>>> import numpy as np
>>> np.set_printoptions(precision=1, suppress=True, linewidth=100, floatmode="fixed")
>>> u = np.array([0, 2, -1])
>>> rng = np.random.default_rng(932)
>>> mat = np.outer(rng.normal(size=22), u) + 0.3 * rng.normal(size=(22, 3))
>>> print(mat.round(1) + 0)
[[ 0.6 -1.1  0.2]
 [ 0.2 -1.4  0.6]
 [ 0.0  1.4  0.1]
 [ 0.0  2.4 -1.5]
 [ 0.3 -1.3  0.7]
 [ 0.3 -1.1  0.9]
 [ 0.3 -3.1  2.0]
 [ 0.1 -0.2  0.1]
 [ 0.7  0.5 -0.7]
 [ 0.8 -1.7  0.4]
 [ 0.2 -0.5  0.3]
 [ 0.2 -1.7  1.2]
 [-0.1 -0.1  0.1]
 [ 0.0 -0.5  0.8]
 [ 0.2  0.0  0.3]
 [ 0.4 -1.0  0.4]
 [ 0.0  0.6 -0.1]
 [-0.1  0.7  0.0]
 [-0.4  0.9  0.3]
 [-0.3 -0.1  0.0]
 [-0.3  3.2 -1.6]
 [-0.1  0.8 -0.6]]
>>> Ac = mat - mat.mean(axis=0)
>>> vecs = np.linalg.svd(Ac)[2][:1]
>>> M2 = Ac - Ac @ vecs.T @ vecs
>>> np.linalg.norm(M2, axis=1).round(6).argmax()
np.int64(8)
>>> np.round(np.diag(vecs.T @ vecs), 1) + 0
array([0.0, 0.8, 0.2])
>>> round(float(np.linalg.norm(M2) / np.linalg.norm(Ac)), 1)
0.3
>>> W2 = mat[[19, 11]].astype(float)
>>> for _ in range(3):
...     idx = np.linalg.norm(mat[:, None] - W2, axis=-1).argmin(axis=1)
...     W2 = np.array([mat[idx == j].mean(axis=0) for j in range(2)])
... 
>>> idx
array([1, 1, 0, 0, 1, 1, 1, 0, 0, 1, 1, 1, 0, 1, 0, 1, 0, 0, 0, 0, 0, 0])
>>> np.bincount(idx)
array([12, 10])
>>> W2.round(1) + 0
array([[ 0.0,  0.8, -0.3],
       [ 0.3, -1.3,  0.7]])
>>> idx = mat[:, 2] > np.median(mat[:, 2])
>>> u = mat[idx].mean(axis=0) - mat[~idx].mean(axis=0)
>>> idx.astype(int)
array([0, 1, 0, 0, 1, 1, 1, 0, 0, 1, 1, 1, 0, 1, 1, 1, 0, 0, 1, 0, 0, 0])
>>> print(((mat - mat.mean(axis=0)) @ u > 0).astype(int))
[1 1 0 0 1 1 1 1 0 1 1 1 0 1 0 1 0 0 0 0 0 0]
>>> round(float(np.linalg.norm(mat, 1)), 1), np.round(np.linalg.norm(mat, np.inf), 1)
(24.0, np.float64(5.3))
>>> np.round(np.linalg.norm(mat, "nuc"), 1)
np.float64(10.2)
>>> np.round(np.linalg.norm(mat[15], 1), 1), np.round(np.linalg.norm(mat[15], np.inf), 1)
(np.float64(1.8), np.float64(1.0))
>>> round(float(np.linalg.norm(mat[15] - mat[3])), 1)
4.0
>>> np.round(np.linalg.norm(mat, 2), 1)
np.float64(7.4)
>>> E = np.array([[2, 9, 2, -5, -3, -4, 3, -1],
...     [10, 45, 10, -25, -15, -20, 15, -5],
...     [0, 0, 0, 0, 0, 0, 0, 0],
...     [12, 54, 12, -30, -18, -24, 18, -6],
...     [14, 63, 14, -35, -21, -28, 21, -7],
...     [10, 45, 10, -25, -15, -20, 15, -5],
...     [16, 72, 16, -40, -24, -32, 24, -8],
...     [0, 0, 0, 0, 0, 0, 0, 0]])
>>> th = np.radians(135)
>>> r_ = np.eye(3)
>>> r_[2, 2] = r_[1, 1] = np.cos(th)
>>> r_[2, 1], r_[1, 2] = -np.sin(th), np.sin(th)
>>> r_
array([[ 1.0,  0.0,  0.0],
       [ 0.0, -0.7,  0.7],
       [ 0.0, -0.7, -0.7]])
>>> M2 = mat @ r_.T
>>> M2.round(1) + 0
array([[ 0.6,  0.9,  0.6],
       [ 0.2,  1.4,  0.6],
       [ 0.0, -0.9, -1.1],
       [ 0.0, -2.8, -0.6],
       [ 0.3,  1.4,  0.4],
       [ 0.3,  1.4,  0.1],
       [ 0.3,  3.5,  0.8],
       [ 0.1,  0.3,  0.1],
       [ 0.7, -0.8,  0.2],
       [ 0.8,  1.5,  1.0],
       [ 0.2,  0.6,  0.1],
       [ 0.2,  2.0,  0.4],
       [-0.1,  0.2,  0.0],
       [ 0.0,  0.9, -0.2],
       [ 0.2,  0.2, -0.2],
       [ 0.4,  1.0,  0.4],
       [ 0.0, -0.5, -0.4],
       [-0.1, -0.5, -0.4],
       [-0.4, -0.4, -0.8],
       [-0.3,  0.0,  0.1],
       [-0.3, -3.4, -1.1],
       [-0.1, -1.0, -0.1]])
>>> print(np.abs(M2 - mat).max(axis=0))
[0.0 6.6 1.2]
>>> np.linalg.svd(mat, compute_uv=False), np.linalg.svd(M2, compute_uv=False)
(array([7.4, 1.8, 1.0]), array([7.4, 1.8, 1.0]))
>>> round(np.linalg.det(r_), 1), np.round(np.trace(r_), 1)
(np.float64(1.0), np.float64(-0.4))
>>> np.allclose(mat @ mat.T, M2 @ M2.T)
True
>>> U, sig, VT = np.linalg.svd(E)
>>> sig.round(1) + 0
array([172.6,   0.0,   0.0,   0.0,   0.0,   0.0,   0.0,   0.0])
>>> M2 = U[:, :1] @ np.diag(sig[:1]) @ VT[:1]
>>> round(np.abs(E - M2).max(), 1)
np.float64(0.0)
>>> print(np.linalg.matrix_rank(E, rtol=0.05))
1
>>> M = np.array([[3, 3, 3, 0], [5, 4, 0, 1], [1, 5, 1, 1], [2, 5, 0, 3], [3, 0, 5, 5]]) * (rng.random((5, 4)) < 0.3)
>>> print(M)
[[0 0 0 0]
 [5 4 0 1]
 [0 0 0 0]
 [2 0 0 0]
 [0 0 0 0]]
>>> M.reshape(2, -1)
array([[0, 0, 0, 0, 5, 4, 0, 1, 0, 0],
       [0, 0, 2, 0, 0, 0, 0, 0, 0, 0]])
>>> M.reshape(5, 5)
Traceback (most recent call last):
  File "<python-input-46>", line 1, in <module>
    M.reshape(5, 5)
    ~~~~~~~~~^^^^^^
ValueError: cannot reshape array of size 20 into shape (5,5)
>>> T = M.reshape(5, 2, -1)
>>> T.shape
(5, 2, 2)
>>> T.sum(axis=1)
array([[0, 0],
       [5, 5],
       [0, 0],
       [2, 0],
       [0, 0]])
>>> np.einsum("ihd,ihd->ih", T, T)
array([[ 0,  0],
       [41,  1],
       [ 0,  0],
       [ 4,  0],
       [ 0,  0]])
>>> print(round(float(np.linalg.det(E)), 1))
0.0
>>> assert E == E.T
Traceback (most recent call last):
  File "<python-input-52>", line 1, in <module>
    assert E == E.T
           ^^^^^^^^
ValueError: The truth value of an array with more than one element is ambiguous. Use a.any() or a.all()
>>> print(np.allclose(E @ E.T, E.T @ E))
False
>>> np.trace(E)
np.int64(0)
>>> print((E - E.T) / 2)
[[  0.0  -0.5   1.0  -8.5  -8.5  -7.0  -6.5  -0.5]
 [  0.5   0.0   5.0 -39.5 -39.0 -32.5 -28.5  -2.5]
 [ -1.0  -5.0   0.0  -6.0  -7.0  -5.0  -8.0   0.0]
 [  8.5  39.5   6.0   0.0   8.5   0.5  29.0  -3.0]
 [  8.5  39.0   7.0  -8.5   0.0  -6.5  22.5  -3.5]
 [  7.0  32.5   5.0  -0.5   6.5   0.0  23.5  -2.5]
 [  6.5  28.5   8.0 -29.0 -22.5 -23.5   0.0  -4.0]
 [  0.5   2.5   0.0   3.0   3.5   2.5   4.0   0.0]]
>>> np.allclose(E, E.T)
False
>>> U, sig, VT = np.linalg.svd(M)
>>> vecs = VT[:(sig > 1e-8).sum()]
>>> x0 = M[1] + 3 * M[3] + rng.integers(2) * np.eye(4)[3]
>>> x0
array([11.0,  4.0,  0.0,  2.0])
>>> np.linalg.matrix_rank(np.vstack([M, x0]))
np.int64(3)
>>> print(np.allclose(vecs.T @ vecs @ x0, x0))
False
>>> np.round(vecs.T @ vecs, 1) + 0
array([[1.0, 0.0, 0.0, 0.0],
       [0.0, 0.9, 0.0, 0.2],
       [0.0, 0.0, 0.0, 0.0],
       [0.0, 0.2, 0.0, 0.1]])
>>> print(np.diag(vecs.T @ vecs))
[1.0 0.9 0.0 0.1]
>>> X = np.load("mat.npy")
>>> X
array([[ 0.0,  0.0,  0.0,  0.0, -4.0],
       [ 0.0,  0.0,  0.0,  0.0,  4.0],
       [ 0.0,  0.0,  0.0,  0.0,  0.0],
       [ 0.0,  0.0,  0.0,  0.0, -3.0],
       [-4.0,  4.0,  0.0, -3.0,  0.0]])
>>> evals, vecs = np.linalg.eigh(X)
>>> np.abs(vecs[:, -1]).round(6).argmax()
np.int64(4)
>>> evals.round(1) + 0
array([-6.4,  0.0,  0.0,  0.0,  6.4])
>>> np.round(vecs @ np.diag(evals) @ vecs.T, 1) + 0
array([[ 0.0,  0.0,  0.0,  0.0, -4.0],
       [ 0.0,  0.0,  0.0,  0.0,  4.0],
       [ 0.0,  0.0,  0.0,  0.0,  0.0],
       [ 0.0,  0.0,  0.0,  0.0, -3.0],
       [-4.0,  4.0,  0.0, -3.0,  0.0]])
>>> np.round(np.linalg.eigvalsh(X @ X), 1) + 0
array([ 0.0,  0.0,  0.0, 41.0, 41.0])
>>> print(np.unique(evals.round(6) + 0, return_counts=True)[1])
[1 3 1]
>>> np.round(vecs.T @ X @ vecs, 1) + 0
array([[-6.4,  0.0,  0.0,  0.0,  0.0],
       [ 0.0,  0.0,  0.0,  0.0,  0.0],
       [ 0.0,  0.0,  0.0,  0.0,  0.0],
       [ 0.0,  0.0,  0.0,  0.0,  0.0],
       [ 0.0,  0.0,  0.0,  0.0,  6.4]])
>>> np.round(vecs.T @ vecs, 1) + 0
array([[1.0, 0.0, 0.0, 0.0, 0.0],
       [0.0, 1.0, 0.0, 0.0, 0.0],
       [0.0, 0.0, 1.0, 0.0, 0.0],
       [0.0, 0.0, 0.0, 1.0, 0.0],
       [0.0, 0.0, 0.0, 0.0, 1.0]])
>>> W0 = np.load("case16.npy")
>>> W0
array([[-0.7,  1.0, -2.0,  1.0, -1.0,  0.0],
       [-1.0, -0.7, -1.0,  2.0,  1.0,  3.0],
       [ 3.0, -1.0, -1.7, -1.0,  0.0, -2.0],
       [ 1.0, -2.0,  1.0,  1.3,  1.0, -1.0],
       [ 2.0, -3.0, -3.0,  2.0, -1.7,  2.0],
       [-1.0,  1.0, -2.0,  1.0, -1.0,  0.3]])
>>> U, sig, VT = np.linalg.svd(M)
>>> print(np.argmax(sig[:-1] / (sig[1:] + 1e-6)) + 1)
2
>>> sig.round(1) + 0
array([6.7, 1.2, 0.0, 0.0])
>>> M2 = U[:, :2] @ np.diag(sig[:2]) @ VT[:2]
>>> print(np.linalg.matrix_rank(M, rtol=0.05))
2
>>> U, sig, VT = np.linalg.svd(W0)
>>> sig
array([6.5, 5.3, 4.0, 1.9, 1.5, 0.1])
>>> M2 = U[:, :5] @ np.diag(sig[:5]) @ VT[:5]
>>> round(np.linalg.norm(W0 - M2) / np.linalg.norm(W0), 1)
np.float64(0.0)
>>> round(float(np.linalg.norm(W0 - M2, 2)), 1), round(sig[5], 1)
(0.1, np.float64(0.1))
>>> print(M2.round(1) + 0)
[[-0.7  1.0 -2.0  1.0 -1.0  0.0]
 [-1.0 -0.7 -1.0  2.0  1.0  3.0]
 [ 3.0 -1.0 -1.7 -1.0  0.0 -2.0]
 [ 1.0 -2.0  1.0  1.3  1.0 -1.0]
 [ 2.0 -3.0 -3.0  2.0 -1.7  2.0]
 [-1.0  1.0 -2.0  1.0 -1.0  0.3]]
>>> th = np.radians(90)
>>> r_ = np.eye(6)
>>> r_[3, 3] = r_[1, 1] = np.cos(th)
>>> r_[3, 1], r_[1, 3] = -np.sin(th), np.sin(th)
>>> r_.round(1) + 0
array([[ 1.0,  0.0,  0.0,  0.0,  0.0,  0.0],
       [ 0.0,  0.0,  0.0,  1.0,  0.0,  0.0],
       [ 0.0,  0.0,  1.0,  0.0,  0.0,  0.0],
       [ 0.0, -1.0,  0.0,  0.0,  0.0,  0.0],
       [ 0.0,  0.0,  0.0,  0.0,  1.0,  0.0],
       [ 0.0,  0.0,  0.0,  0.0,  0.0,  1.0]])
>>> M2 = W0 @ r_.T
>>> print(M2)
[[-0.7  1.0 -2.0 -1.0 -1.0  0.0]
 [-1.0  2.0 -1.0  0.7  1.0  3.0]
 [ 3.0 -1.0 -1.7  1.0  0.0 -2.0]
 [ 1.0  1.3  1.0  2.0  1.0 -1.0]
 [ 2.0  2.0 -3.0  3.0 -1.7  2.0]
 [-1.0  1.0 -2.0 -1.0 -1.0  0.3]]
>>> print(np.linalg.svd(W0, compute_uv=False), np.linalg.svd(M2, compute_uv=False))
[6.5 5.3 4.0 1.9 1.5 0.1] [6.5 5.3 4.0 1.9 1.5 0.1]
